>>> import numpy as np
>>> np.set_printoptions(precision=3, suppress=True, linewidth=200)
>>> F = np.loadtxt("case4.csv", delimiter=",")
>>> F
array([[ 0.2, -0.6,  0.4],
       [ 1.2,  0. ,  0.6],
       [ 0.9, -2.1, -0.3],
       [ 1.1,  2.4,  0.6],
       [-0.1,  2.5, -1.8],
       [ 0.1,  0.6,  0.7],
       [ 0.6, -0.3, -0.2],
       [ 1.2,  0.4, -0.3],
       [ 0.4, -0.5, -0.1],
       [ 0.5,  1. , -1.7],
       [ 1.6, -0.4,  0.5],
       [-1.1,  1.3, -0.7],
       [ 1. ,  0.3, -1.5],
       [-0.9,  0.7, -0.4],
       [ 2.4, -1.2,  1.2],
       [ 1.5, -1. , -0.3],
       [ 2.1,  0.1,  0.9],
       [-0.1, -0.5, -0.3],
       [ 0.3, -0.4,  1.1],
       [-0.3,  0. ,  0.7],
       [-2.2, -0.4,  0. ],
       [ 0.6,  0.2,  0.4],
       [ 0.9, -1.9, -1.7]])
>>> B = F / np.linalg.norm(F, axis=1)
Traceback (most recent call last):
  File "<python-input-4>", line 1, in <module>
    B = F / np.linalg.norm(F, axis=1)
        ~~^~~~~~~~~~~~~~~~~~~~~~~~~~~
ValueError: operands could not be broadcast together with shapes (23,3) (23,) 
>>> B = F / np.linalg.norm(F, axis=1, keepdims=True)
>>> C2 = B @ B.T
>>> np.argwhere(np.triu(np.abs(C2) > 0.95, 1))
array([[ 0,  4],
       [ 1, 10],
       [ 1, 16],
       [ 1, 21],
       [ 2,  8],
       [ 6, 15],
       [ 7, 20],
       [ 8, 15],
       [10, 14],
       [10, 16],
       [11, 13],
       [12, 19],
       [13, 14],
       [16, 21]])
>>> round(float(np.degrees(np.arccos(np.clip(C2[20, 19], -1, 1)))), 3)
67.197
>>> (C2 - 2 * np.eye(23)).round(6).argmax(axis=1)
array([18, 16,  8,  5,  9,  3, 15, 16,  2, 12, 14, 13,  9, 11, 10,  6,  1, 22,  0, 18, 13, 16, 17])
>>> proj = F @ np.linalg.solve(F.T @ F, F.T)
>>> np.allclose(proj @ proj, proj)
True
>>> rng = np.random.default_rng(6202)
>>> B = F + rng.integers(-2, 3, (23, 1)) @ rng.integers(-2, 3, (1, 3))
>>> B
array([[ 4.2, -2.6,  4.4],
       [ 5.2, -2. ,  4.6],
       [-3.1, -0.1, -4.3],
       [ 5.1,  0.4,  4.6],
       [-4.1,  4.5, -5.8],
       [ 2.1, -0.4,  2.7],
       [-3.4,  1.7, -4.2],
       [-0.8,  1.4, -2.3],
       [-3.6,  1.5, -4.1],
       [-3.5,  3. , -5.7],
       [ 1.6, -0.4,  0.5],
       [-3.1,  2.3, -2.7],
       [ 3. , -0.7,  0.5],
       [ 3.1, -1.3,  3.6],
       [-1.6,  0.8, -2.8],
       [-2.5,  1. , -4.3],
       [ 4.1, -0.9,  2.9],
       [-4.1,  1.5, -4.3],
       [ 0.3, -0.4,  1.1],
       [-4.3,  2. , -3.3],
       [-6.2,  1.6, -4. ],
       [-3.4,  2.2, -3.6],
       [ 2.9, -2.9,  0.3]])
>>> np.round(np.linalg.svd(B - F, compute_uv=False), 3) + 0
array([24.372,  0.   ,  0.   ])
>>> np.abs(B - F).sum(axis=1)
array([10., 10., 10., 10., 10.,  5., 10.,  5., 10., 10.,  0.,  5.,  5., 10., 10., 10.,  5., 10.,  0., 10., 10., 10.,  5.])
>>> B - F
array([[ 4., -2.,  4.],
       [ 4., -2.,  4.],
       [-4.,  2., -4.],
       [ 4., -2.,  4.],
       [-4.,  2., -4.],
       [ 2., -1.,  2.],
       [-4.,  2., -4.],
       [-2.,  1., -2.],
       [-4.,  2., -4.],
       [-4.,  2., -4.],
       [ 0.,  0.,  0.],
       [-2.,  1., -2.],
       [ 2., -1.,  2.],
       [ 4., -2.,  4.],
       [-4.,  2., -4.],
       [-4.,  2., -4.],
       [ 2., -1.,  2.],
       [-4.,  2., -4.],
       [ 0.,  0.,  0.],
       [-4.,  2., -4.],
       [-4.,  2., -4.],
       [-4.,  2., -4.],
       [ 2., -1.,  2.]])
>>> lab = F[:, 0] > np.median(F[:, 0])
>>> u = F[lab].mean(axis=0) - F[~lab].mean(axis=0)
>>> np.round((((F - F.mean(axis=0)) @ u > 0) == lab).mean(), 3)
np.float64(0.783)
>>> ((F - F.mean(axis=0)) @ u > 0).astype(int)
array([0, 1, 1, 0, 0, 0, 1, 1, 1, 0, 1, 0, 1, 0, 1, 1, 1, 0, 1, 0, 0, 1, 1])
>>> m1 = np.load("data.npy")
>>> m1
array([[ 2, -8],
       [ 0,  6]])
>>> # column 1 dominates
>>> cen = (F - F.mean(axis=0)) / F.std(axis=0)
>>> np.argwhere(np.abs(cen) > 2)
array([[ 3,  1],
       [ 4,  1],
       [20,  0]])
>>> beta = np.linalg.lstsq(np.delete(cen, 2, axis=1), cen[:, 2])[0]
>>> np.abs(beta).argmax()
np.int64(0)
